$ python -q
>>> import numpy as np
>>> np.set_printoptions(suppress=True, linewidth=140)
>>> def rd(a):
...     return np.round(a, 1) + 0
... 
>>> mat = np.load("data.npy")
>>> mat
array([[ -5.6,  15.5,   7.2,   6.1,  -1.9,   6.6,  -8.4,  -3.9,  -9.9],
       [-10.3,   5.9, -11.1,   0.3,  -9.3,  -6.4,  10.3,   1.6,   8.8],
       [-11.5,   4.5,  -1.5,   3.3,  -2.8,   1.8,  -4.6,  -9.4,  -0.5],
       [ -5.6,  -4.2, -23.7,   0.8,   2.7,  -7.3,   6.9,  -3.3,   6.2],
       [-15.2,   5.7,   8.9,   3.2,  -1. ,   1.1,  -3.5,   8.8,   3.8],
       [  5.9,   5.5,   3.1,  -3.4,  -0.3,   2.9,  -4.1,  -6.5,  -2.7],
       [ -5.1,  -1.7,   5.9,  -3.1,   0.7,  10.3,  -2.1,  -7.6,   9.8],
       [ -5.9,   2.9,  -1. ,   4.2,  -3.1,   7.1, -13.9,  -0.1,  -2.4],
       [  6.2,   0.5,  -7.5,  -8. ,  -0.6,   2.5,   9.1,  -0.1,   2.3],
       [  9.6,  -0.4,   1.3,   0.4,   0.8,   4. ,  -2.8,  -1.3,  -2.1],
       [  2.4,  -3.9,   0. , -11.4,  -7.2,   0.9,  -0.7,   5. ,   7.6],
       [  1.8,  -2.5,   7.6,  14.6,  -6. ,   1.4,  -9.7, -10.3,  -2.5],
       [-10.3,  -8.2, -14.2,   7.1,  -5.9,  -1. ,   2.7,   3.9,   0.1],
       [ -0.1,  -4.2,  -3.1,  -5.4,  11.6,   4.5,  -6.5,  -5.1,  -0.7],
       [  2.9,   3.9, -12.2,  -6.2, -14.7,   4.6, -12. , -18.5,  -3.7],
       [ -5.5,   1.3,  -7.2,   0.4,   7.9,  -2.3,  -3.5,   6.7,  -0.1],
       [ -1.9,   4.7, -12.3, -10.8,  -1.5, -12.1,  -4.8,  -1.4, -11.5],
       [ -4.1,   6.6,   2.7,   5. ,   2. ,  -3.7,  -6.9,  -3.2,   2.9],
       [  4.3,  -2.5,   9.3,  -1.7,  12.6,  -6.9,   4.6, -14.9,  -6.8],
       [ -9.9,   0.5, -10.8,  -5.5,   7.1,   0. ,  -5.7,   3.8,   2.7],
       [ -1.4,  -2.1, -11.4,   6.3,  -9.4,  17.4,  -9.7,  -4.8,   4.8],
       [  2.5,  -6.7,   9.1,   6.5,  -9.3,   3.9,  -2.6,  -2.2,  -2.6],
       [ -6. ,   1.2,  -3.5,   8.8,  -5.2,  14.9, -11.3, -11.4, -10. ],
       [-10.5,  -2.1,   3.2,  -2.7,  -8.2,  -1.2,  -7.1, -11.1,   0.2],
       [  6.9,   3.6,  -3.2,  -2.5, -11.6,   7.5,  -6.2,  -9.5,   6.2],
       [ -4.2,   3.5, -21.2,   8.4,   0.4,   2.7,  -0.8,  -0.7,   7.9],
       [  9.2,  -1.2,   1.5,  -1.4,  -3.8,   0.7,  10.2,   4.6,   1.6],
       [  0.8,  12.6, -12.8,  -5.5,  -5.4,  -1.7,   4.5,   9.6,   4.5],
       [  4.2,   6.5,  -1.2,  -5.8,  -1.2,  -4.5,   4.1,  13.9,   7.8],
       [ 15.1,   3.5,   2.7,  -1. , -12.8,  -5.1,   7.4,  -4.5, -14.9],
       [  7. ,   6.6,  10.4,  -9.9,   3.7,   3.5,   9.8,  -3.7,  -2.1],
       [ -0.7,  10.3,  -5. ,  -7.3,  -6.4,  -5.9,  -1.5,   5.7,  -1.6]])
>>> Xc = (mat - mat.mean(axis=0)) / mat.std(axis=0)
>>> np.argwhere(np.abs(Xc) > 2)
array([[ 0,  1],
       [ 3,  2],
       [11,  3],
       [13,  4],
       [14,  7],
       [16,  5],
       [18,  4],
       [20,  5],
       [22,  5],
       [25,  2],
       [28,  7],
       [29,  0],
       [29,  8]])
>>> rd(Xc.std(axis=0))
array([1., 1., 1., 1., 1., 1., 1., 1., 1.])
>>> c = np.linalg.lstsq(np.delete(Xc, 5, axis=1), Xc[:, 5])[0]
>>> rd(1 - np.var(Xc[:, 5] - np.delete(Xc, 5, axis=1) @ c))
np.float64(0.4)
>>> rd(c)
array([ 0.3,  0. ,  0.1,  0.2, -0.1, -0.5, -0.2,  0.4])
>>> D = np.linalg.norm(mat[:, None] - mat[None], axis=-1)
>>> np.flatnonzero(D[23] < D.mean() / 2)
array([ 2, 23])
>>> rd(D[:5, :5])
array([[ 0. , 37.9, 19.9, 45.6, 24.6],
       [37.9,  0. , 25.4, 21.7, 28.7],
       [19.9, 25.4,  0. , 30.6, 21.9],
       [45.6, 21.7, 30.6,  0. , 40. ],
       [24.6, 28.7, 21.9, 40. ,  0. ]])
>>> print(np.unravel_index(D.round(6).argmax(), D.shape))
(np.int64(0), np.int64(3))
>>> D[23].round(6).argsort(kind="stable")[:4]
array([23,  2, 17,  6])
>>> D.shape
(32, 32)
>>> W = np.array([[-1, 3],
...     [9, -1],
...     [-1, -9],
...     [2, -6],
...     [9, -2],
...     [3, -1],
...     [-2, -4],
...     [9, 1],
...     [0, -5]])
>>> c = np.array([-2, 4])
>>> act = np.maximum(mat @ W + c, 0)
>>> np.linalg.matrix_rank(act)
np.int64(2)
>>> rd((act > 0).mean(axis=0))
array([0.4, 0.7])
>>> cent = np.array([[1, -2, 1], [-2, 3, 0]])
>>> W @ cent
array([[ -7,  11,  -1],
       [ 11, -21,   9],
       [ 17, -25,  -1],
       [ 14, -22,   2],
       [ 13, -24,   9],
       [  5,  -9,   3],
       [  6,  -8,  -2],
       [  7, -15,   9],
       [ 10, -15,   0]])
>>> X = np.load("mat.npy")
>>> X
array([[ 1,  3, -2,  2,  3,  0,  1,  1],
       [-1,  3,  3,  0, -2, -1, -3,  2],
       [-1,  2,  2,  0, -3,  2,  0, -1],
       [ 0,  3, -1, -3, -3, -2, -1,  2],
       [-2,  1, -1,  2,  1,  1, -2, -2],
       [ 1,  3, -2,  2,  3,  0,  1,  1]])
>>> np.abs(np.diag(np.linalg.qr(X)[1])) > 1e-9
array([ True,  True,  True,  True,  True, False])
>>> np.linalg.lstsq(X[:-1].T, X[-1])[2]
np.int32(5)
>>> rd(X @ np.linalg.pinv(X) @ X)
array([[ 1.,  3., -2.,  2.,  3.,  0.,  1.,  1.],
       [-1.,  3.,  3.,  0., -2., -1., -3.,  2.],
       [-1.,  2.,  2.,  0., -3.,  2.,  0., -1.],
       [ 0.,  3., -1., -3., -3., -2., -1.,  2.],
       [-2.,  1., -1.,  2.,  1.,  1., -2., -2.],
       [ 1.,  3., -2.,  2.,  3.,  0.,  1.,  1.]])
>>> np.allclose(X[:-1].T @ np.linalg.lstsq(X[:-1].T, X[-1])[0], X[-1])
True
>>> print(rd(np.trace(np.linalg.pinv(X) @ X)))
5.0
>>> np.unique(X.round(6), axis=0).shape
(5, 8)
>>> rk = np.linalg.matrix_rank(X)
>>> rk
np.int64(5)
>>> null = np.linalg.svd(X)[2][rk:].T
>>> null.shape
(8, 3)
>>> np.allclose(X @ null, 0)
True
>>> A = np.load("x.npy")
>>> A
array([[ -2, -10,  16,  -8, -40,  64],
       [ -4, -12,   0, -16, -48,   0],
       [ -4,   4,   4, -16,  16,  16],
       [ -9, -45,  72,   9,  45, -72],
       [-18, -54,   0,  18,  54,   0],
       [-18,  18,  18,  18, -18, -18]])
>>> Q, vecs = np.linalg.qr(A[:, :4])[0], np.linalg.qr(A[:, 4:])[0]
>>> sigma = np.linalg.svd(Q.T @ vecs, compute_uv=False)
>>> print(rd(np.degrees(np.arccos(sigma.clip(0, 1)))))
[41.1 54.2]
>>> print(rd(sigma))
[0.8 0.6]
>>> print((sigma > 0.9).sum())
0
>>> r0 = np.array([5, -1])
>>> print(np.correlate(X[0], X[5], "full"))
[ 1  4  1  3 16  1  0 29  0  1 16  3  1  4  1]
>>> np.array([np.convolve(row, r0, "same") for row in X])
array([[  5,  14, -13,  12,  13,  -3,   5,   4],
       [ -5,  16,  12,  -3, -10,  -3, -14,  13],
       [ -5,  11,   8,  -2, -15,  13,  -2,  -5],
       [  0,  15,  -8, -14, -12,  -7,  -3,  11],
       [-10,   7,  -6,  11,   3,   4, -11,  -8],
       [  5,  14, -13,  12,  13,  -3,   5,   4]])
>>> r0 = np.array([4, 2, 0, -2, 3, 2, 4, -4])
>>> J = r0[np.abs(np.subtract.outer(np.arange(8), np.arange(8)))]
>>> print(J)
[[ 4  2  0 -2  3  2  4 -4]
 [ 2  4  2  0 -2  3  2  4]
 [ 0  2  4  2  0 -2  3  2]
 [-2  0  2  4  2  0 -2  3]
 [ 3 -2  0  2  4  2  0 -2]
 [ 2  3 -2  0  2  4  2  0]
 [ 4  2  3 -2  0  2  4  2]
 [-4  4  2  3 -2  0  2  4]]
>>> evals, vecs = np.linalg.eigh(J)
>>> evals.sum(), np.trace(J)
(np.float64(32.0), np.int64(32))
>>> print(rd(vecs @ np.diag(evals) @ vecs.T))
[[ 4.  2.  0. -2.  3.  2.  4. -4.]
 [ 2.  4.  2.  0. -2.  3.  2.  4.]
 [ 0.  2.  4.  2.  0. -2.  3.  2.]
 [-2.  0.  2.  4.  2.  0. -2.  3.]
 [ 3. -2.  0.  2.  4.  2.  0. -2.]
 [ 2.  3. -2.  0.  2.  4.  2.  0.]
 [ 4.  2.  3. -2.  0.  2.  4.  2.]
 [-4.  4.  2.  3. -2.  0.  2.  4.]]
>>> print(rd(evals))
[-4.5 -1.3 -0.9  1.1  5.7  7.  12.4 12.5]
>>> rd(np.linalg.eigvalsh(J @ J))
array([  0.7,   1.1,   1.7,  20.5,  32.8,  48.3, 154.5, 156.3])
>>> print(rd(vecs.T @ J @ vecs))
[[-4.5  0.   0.   0.   0.   0.   0.   0. ]
 [ 0.  -1.3  0.   0.   0.   0.   0.   0. ]
 [ 0.   0.  -0.9  0.   0.   0.   0.   0. ]
 [ 0.   0.   0.   1.1  0.   0.   0.   0. ]
 [ 0.   0.   0.   0.   5.7  0.   0.   0. ]
 [ 0.   0.   0.   0.   0.   7.   0.   0. ]
 [ 0.   0.   0.   0.   0.   0.  12.4  0. ]
 [ 0.   0.   0.   0.   0.   0.   0.  12.5]]
>>> np.unique(evals.round(6) + 0, return_counts=True)[1]
array([1, 1, 1, 1, 1, 1, 1, 1])
